>>> import numpy as np
>>> import numpy.linalg as la
>>> np.set_printoptions(precision=2, suppress=True, linewidth=120)
>>> rng = np.random.default_rng(398304)
>>> A = np.triu(rng.random((7, 7)) < 0.4, 1).astype(int)
>>> A = A + A.T
>>> A
array([[0, 1, 0, 1, 0, 0, 1],
       [1, 0, 1, 1, 0, 1, 0],
       [0, 1, 0, 0, 0, 0, 0],
       [1, 1, 0, 0, 1, 0, 0],
       [0, 0, 0, 1, 0, 1, 1],
       [0, 1, 0, 0, 1, 0, 1],
       [1, 0, 0, 0, 1, 1, 0]])
>>> U, sigma, VT = la.svd(A)
>>> evecs = VT[:(sigma > 1e-8).sum()]
>>> x0 = A[1] + -2 * A[4] + rng.integers(2) * np.eye(7)[3]
>>> x0
array([ 1.,  0.,  1., -1.,  0., -1., -2.])
>>> np.diag(evecs.T @ evecs)
array([0.75, 1.  , 1.  , 0.75, 0.75, 1.  , 0.75])
>>> np.round(evecs.T @ evecs, 2) + 0
array([[ 0.75,  0.  ,  0.  ,  0.25,  0.25,  0.  , -0.25],
       [ 0.  ,  1.  ,  0.  ,  0.  ,  0.  ,  0.  ,  0.  ],
       [ 0.  ,  0.  ,  1.  ,  0.  ,  0.  ,  0.  ,  0.  ],
       [ 0.25,  0.  ,  0.  ,  0.75, -0.25,  0.  ,  0.25],
       [ 0.25,  0.  ,  0.  , -0.25,  0.75,  0.  ,  0.25],
       [ 0.  ,  0.  ,  0.  ,  0.  ,  0.  ,  1.  ,  0.  ],
       [-0.25,  0.  ,  0.  ,  0.25,  0.25,  0.  ,  0.75]])
>>> feats = np.load("m.npy")
>>> feats
array([[ -9, -15, -12,  15],
       [ -9, -15, -12,  15],
       [  9,  15,  12, -15],
       [  0,   0,   0,   0],
       [  0,   0,   0,   0],
       [  3,   5,   4,  -5],
       [  0,   0,   0,   0],
       [  6,  10,   8, -10],
       [ -6, -10,  -8,  10]])
>>> U, sigma, VT = la.svd(feats)
>>> np.argmax(sigma[:-1] / (sigma[1:] + 1e-6)) + 1
np.int64(1)
>>> out = U[:, :1] @ np.diag(sigma[:1]) @ VT[:1]
>>> print(round(float(la.norm(feats - out, 2)), 2), round(sigma[1], 2))
0.0 0.0
>>> out
array([[ -9., -15., -12.,  15.],
       [ -9., -15., -12.,  15.],
       [  9.,  15.,  12., -15.],
       [  0.,   0.,   0.,   0.],
       [  0.,   0.,   0.,   0.],
       [  3.,   5.,   4.,  -5.],
       [  0.,   0.,   0.,   0.],
       [  6.,  10.,   8., -10.],
       [ -6., -10.,  -8.,  10.]])
>>> la.matrix_rank(out)
np.int64(1)
